% python3 -q
>>> import numpy as np
>>> import numpy.linalg as la
>>> np.set_printoptions(precision=2, suppress=True, linewidth=200)
>>> tidy = lambda a: np.round(a, 2) + 0
>>> K = np.load("a.npy")
>>> K
array([[ 258,  -26,   28, -170,  -96,  -52,   65,   54,  -10,  -65,  103,  -37,    8,  134],
       [ -26,  485,   14,  164,  -87, -112,  -40,  156,  202, -203,   58,   49,  -90,  -42],
       [  28,   14,  354,   52, -199,  111,  157,  -17,  -46,   14,   54,   58,  -57,   33],
       [-170,  164,   52,  593,   90,   56,  -85,   43, -142,  -37,  -83,  137, -107, -170],
       [ -96,  -87, -199,   90,  376,  -98,  -28,   32,  -15,  -54,   27, -183,  -62, -231],
       [ -52, -112,  111,   56,  -98,  513,   80, -161, -137,  179, -186,   19, -136,  181],
       [  65,  -40,  157,  -85,  -28,   80,  483,  135,    1,   66,   82,    3,  -61,   21],
       [  54,  156,  -17,   43,   32, -161,  135,  397,  147,  -61,  -46,  -77,  -48,  -76],
       [ -10,  202,  -46, -142,  -15, -137,    1,  147,  354,  -48,  -19,  -32,  -66, -107],
       [ -65, -203,   14,  -37,  -54,  179,   66,  -61,  -48,  341, -209,   31,  102,   41],
       [ 103,   58,   54,  -83,   27, -186,   82,  -46,  -19, -209,  358,  -84,   44,  -17],
       [ -37,   49,   58,  137, -183,   19,    3,  -77,  -32,   31,  -84,  360,   36,   58],
       [   8,  -90,  -57, -107,  -62, -136,  -61,  -48,  -66,  102,   44,   36,  377,  147],
       [ 134,  -42,   33, -170, -231,  181,   21,  -76, -107,   41,  -17,   58,  147,  379]])
>>> print(la.matrix_rank(K, rtol=0.1))
9
>>> tidy(la.norm(K, 2) / la.norm(K))
np.float64(0.58)
>>> ev, vecs = la.eigh(K)
>>> x = np.array([5, 4, -1, 4, 2, -1, -4, -2, 2, 0, 1, -1, -3, 4])
>>> x @ K @ x
np.int64(36018)
>>> np.abs(K).sum(axis=1).max(), tidy(np.abs(ev).max())
(np.int64(2021), np.float64(1183.81))
>>> print(tidy(np.sort(np.abs(la.eigvals(K)))))
[   0.     11.62   31.16   50.06   92.9   224.99  233.25  333.96  454.3   563.75  671.    820.67  956.54 1183.81]
>>> tidy(np.abs(la.eigvals(K)).max())
np.float64(1183.81)
>>> assert K == K.T
Traceback (most recent call last):
  File "<python-input-14>", line 1, in <module>
    assert K == K.T
           ^^^^^^^^
ValueError: The truth value of an array with more than one element is ambiguous. Use a.any() or a.all()
>>> np.allclose(K, K.T)
True
>>> print(np.allclose(K @ K.T, K.T @ K))
True
>>> left, s, vt = la.svd(K)
>>> tidy(s)
array([1183.81,  956.54,  820.67,  671.  ,  563.75,  454.3 ,  333.96,  233.25,  224.99,   92.9 ,   50.06,   31.16,   11.62,    0.  ])
>>> np.argmax(s[:-1] / (s[1:] + 1e-6)) + 1
np.int64(13)
>>> B = left[:, :13] @ np.diag(s[:13]) @ vt[:13]
>>> la.matrix_rank(K, rtol=0.05)
np.int64(10)
>>> tidy(np.abs(K - B).max())
np.float64(0.0)
>>> print(tidy(la.norm(K - B, 2)), tidy(s[13]))
0.0 0.0
>>> tidy(la.norm(K - B) / la.norm(K))
np.float64(0.0)
>>> la.matrix_rank(B)
np.int64(13)
>>> rng = np.random.default_rng(19851)
>>> z = rng.integers(0, 2, 6)
>>> X = np.triu((z[:, None] == z) & (rng.random((6, 6)) < 0.8), 1).astype(int)
>>> X += X.T
>>> X
array([[0, 1, 0, 0, 0, 0],
       [1, 0, 0, 0, 0, 0],
       [0, 0, 0, 1, 0, 0],
       [0, 0, 1, 0, 1, 1],
       [0, 0, 0, 1, 0, 1],
       [0, 0, 0, 1, 1, 0]])
>>> r0 = np.array([-1, 0, 1, 4, 1, -4])
>>> B = X + np.outer(r0, np.eye(6)[3])
>>> tidy(la.det(B) / la.det(X)), tidy(1 + la.solve(X, r0)[3])
(np.float64(2.0), np.float64(2.0))
>>> print(tidy(la.norm(X)))
3.16
>>> np.abs(X).max()
np.int64(1)
>>> print(np.unravel_index(np.abs(X).argmax(), X.shape))
(np.int64(0), np.int64(1))
>>> tidy(la.svd(X, compute_uv=False))
array([2.17, 1.48, 1.  , 1.  , 1.  , 0.31])
>>> np.count_nonzero(X)
np.int64(10)
>>> np.diff(X, axis=0)
array([[ 1, -1,  0,  0,  0,  0],
       [-1,  0,  0,  1,  0,  0],
       [ 0,  0,  1, -1,  1,  1],
       [ 0,  0, -1,  1, -1,  0],
       [ 0,  0,  0,  0,  1, -1]])
>>> tidy(X.mean(axis=0))
array([0.17, 0.17, 0.17, 0.5 , 0.33, 0.33])
>>> T = np.stack([X, -3 * X, X[::-1]])
>>> tidy(la.norm(T, axis=(1, 2)))
array([3.16, 9.49, 3.16])
>>> T.sum(axis=0)
array([[ 0, -2,  0,  1,  1,  0],
       [-2,  0,  0,  1,  0,  1],
       [ 0,  0,  1, -2,  1,  1],
       [ 0,  0, -2,  1, -2, -2],
       [ 1,  0,  0, -2,  0, -2],
       [ 0,  1,  0, -2, -2,  0]])
>>> np.einsum("bij,cij->bc", T, T)
array([[ 10, -30,   0],
       [-30,  90,   0],
       [  0,   0,  10]])
>>> def softmax(z):
...     e = np.exp(z - z.max(axis=-1, keepdims=True))
...     return e / e.sum(axis=-1, keepdims=True)
... 
>>> print(tidy(softmax(X).sum(axis=1)))
[1. 1. 1. 1. 1. 1.]
>>> scores = X @ X.T / np.sqrt(6)
>>> tidy(softmax(scores + np.triu(np.full(scores.shape, -np.inf), 1)))
array([[1.  , 0.  , 0.  , 0.  , 0.  , 0.  ],
       [0.4 , 0.6 , 0.  , 0.  , 0.  , 0.  ],
       [0.29, 0.29, 0.43, 0.  , 0.  , 0.  ],
       [0.16, 0.16, 0.16, 0.53, 0.  , 0.  ],
       [0.14, 0.14, 0.21, 0.21, 0.31, 0.  ],
       [0.11, 0.11, 0.17, 0.17, 0.17, 0.26]])
>>> print(tidy(la.svd(K, compute_uv=False)))
[1183.81  956.54  820.67  671.    563.75  454.3   333.96  233.25  224.99   92.9    50.06   31.16   11.62    0.  ]
>>> la.matrix_rank(K)
np.int64(13)
>>> tidy(K.mean(axis=0))
array([ 13.86,  37.71,  39.71,  24.36, -37.71,  18.36,  62.79,  34.14,   5.86,   6.93,   5.86,  24.14,   6.21,  25.07])
>>> K[:, 14]
Traceback (most recent call last):
  File "<python-input-52>", line 1, in <module>
    K[:, 14]
    ~^^^^^^^
IndexError: index 14 is out of bounds for axis 1 with size 14
>>> K.shape
(14, 14)
>>> m1 = np.load("run1.npy")
>>> m1
array([[ 2,  0,  2, -2, -2,  2,  4,  4, -2,  2, -2, -4, -4,  4],
       [-1,  0, -1,  1,  1, -1, -2, -2,  1, -1,  1,  2,  2, -2],
       [ 1,  0,  1, -1, -1,  1,  2,  2, -1,  1, -1, -2, -2,  2],
       [ 2,  0,  2, -2, -2,  2,  4,  4, -2,  2, -2, -4, -4,  4],
       [ 2,  0,  2, -2, -2,  2,  4,  4, -2,  2, -2, -4, -4,  4],
       [ 2,  0,  2, -2, -2,  2,  4,  4, -2,  2, -2, -4, -4,  4],
       [ 2,  0,  2, -2, -2,  2,  4,  4, -2,  2, -2, -4, -4,  4]])
>>> print(tidy(la.norm(K[8] - K[2])))
760.24
>>> tidy(la.norm(K) ** 2 / la.norm(K, 2) ** 2)
np.float64(2.99)
>>> arr = np.loadtxt("block12.csv", delimiter=",")
>>> arr
array([[-1.,  0.,  0.,  0.,  0.,  0.,  0.,  0.,  0.,  0.,  0.,  0.,  0.,  0.],
       [ 0., -3.,  0.,  0.,  0.,  0.,  0.,  0.,  0.,  0.,  0.,  0.,  0.,  0.],
       [-2., -1., -1.,  0.,  0.,  0.,  0.,  0.,  0.,  0.,  0.,  0.,  0.,  0.],
       [ 0., -3.,  3., -1.,  0.,  0.,  0.,  0.,  0.,  0.,  0.,  0.,  0.,  0.],
       [ 2., -1., -2.,  1.,  2.,  0.,  0.,  0.,  0.,  0.,  0.,  0.,  0.,  0.],
       [-2., -2., -3.,  0., -1., -2.,  0.,  0.,  0.,  0.,  0.,  0.,  0.,  0.],
       [ 1.,  1., -3.,  0., -3., -3., -1.,  0.,  0.,  0.,  0.,  0.,  0.,  0.],
       [ 0.,  3., -1.,  2.,  2.,  1.,  1., -1.,  0.,  0.,  0.,  0.,  0.,  0.],
       [ 0., -1.,  1., -2., -3.,  0.,  0.,  3.,  3.,  0.,  0.,  0.,  0.,  0.],
       [ 3., -3., -3.,  1.,  2., -1.,  2.,  2., -3., -1.,  0.,  0.,  0.,  0.],
       [ 2., -2.,  3., -1., -1.,  2., -3.,  3.,  0.,  2.,  1.,  0.,  0.,  0.],
       [-1.,  1.,  0.,  3., -3., -1., -2.,  1.,  1.,  3., -2.,  1.,  0.,  0.],
       [ 1.,  0., -3.,  0.,  3., -3.,  0.,  0.,  3.,  1., -3., -2.,  3.,  0.],
       [-1., -1., -1., -3., -3.,  1., -2., -3.,  3.,  2.,  0., -1.,  1.,  2.]])
>>> left, s, vt = la.svd(arr)
>>> np.argmax(s[:-1] / (s[1:] + 1e-6)) + 1
np.int64(13)
>>> tidy(s)
array([10.7 ,  9.44,  8.03,  6.66,  6.21,  4.52,  4.46,  2.92,  2.17,  1.43,  0.48,  0.36,  0.1 ,  0.  ])
>>> B = left[:, :13] @ np.diag(s[:13]) @ vt[:13]
>>> tidy(np.abs(arr - B).max())
np.float64(0.0)
>>> print(la.matrix_rank(arr, rtol=0.05))
10
>>> la.matrix_rank(B)
np.int64(13)
>>> tidy(la.norm(arr - B) / la.norm(arr))
np.float64(0.0)
>>> T = arr.reshape(14, 2, -1)
>>> np.einsum("ihd,ihd->ih", T, T)
array([[ 1.,  0.],
       [ 9.,  0.],
       [ 6.,  0.],
       [19.,  0.],
       [14.,  0.],
       [22.,  0.],
       [30.,  0.],
       [20.,  1.],
       [15., 18.],
       [37., 14.],
       [32., 14.],
       [25., 16.],
       [28., 32.],
       [26., 28.]])
>>> J = np.load("case12.npy")
>>> J
array([[ 0,  8,  8, -8,  3, -3, -7,  9,  5, -4,  2, -6],
       [ 0,  0, -9,  0,  1,  4,  8,  5,  3,  1,  5,  0],
       [ 0,  0,  0, -6, -2,  6, -3, -6,  2, -4, -3, -5],
       [ 0,  0,  0,  0,  7, -6,  6, -6, -3, -2,  5,  6],
       [ 0,  0,  0,  0,  0, -9,  1,  2, -9, -6,  4,  1],
       [ 0,  0,  0,  0,  0,  0,  5,  2, -6, -3,  4,  5],
       [ 0,  0,  0,  0,  0,  0,  0,  1,  0,  7, -2, -1],
       [ 0,  0,  0,  0,  0,  0,  0,  0,  3, -3,  8, -4],
       [ 0,  0,  0,  0,  0,  0,  0,  0,  0,  7,  2, -7],
       [ 0,  0,  0,  0,  0,  0,  0,  0,  0,  0,  5,  9],
       [ 0,  0,  0,  0,  0,  0,  0,  0,  0,  0,  0, -9],
       [ 0,  0,  0,  0,  0,  0,  0,  0,  0,  0,  0,  0]])
>>> tidy(la.norm(J, 2) / la.norm(J))
np.float64(0.58)
>>> np.argsort(-la.norm(J, axis=0).round(6), kind="stable")[:3]
array([11, 10,  9])
>>> [round(float(x), 2) for x in la.svd(J, compute_uv=False)[:3]]
[24.93, 20.26, 15.85]
>>> la.cond(J) > 100
np.True_
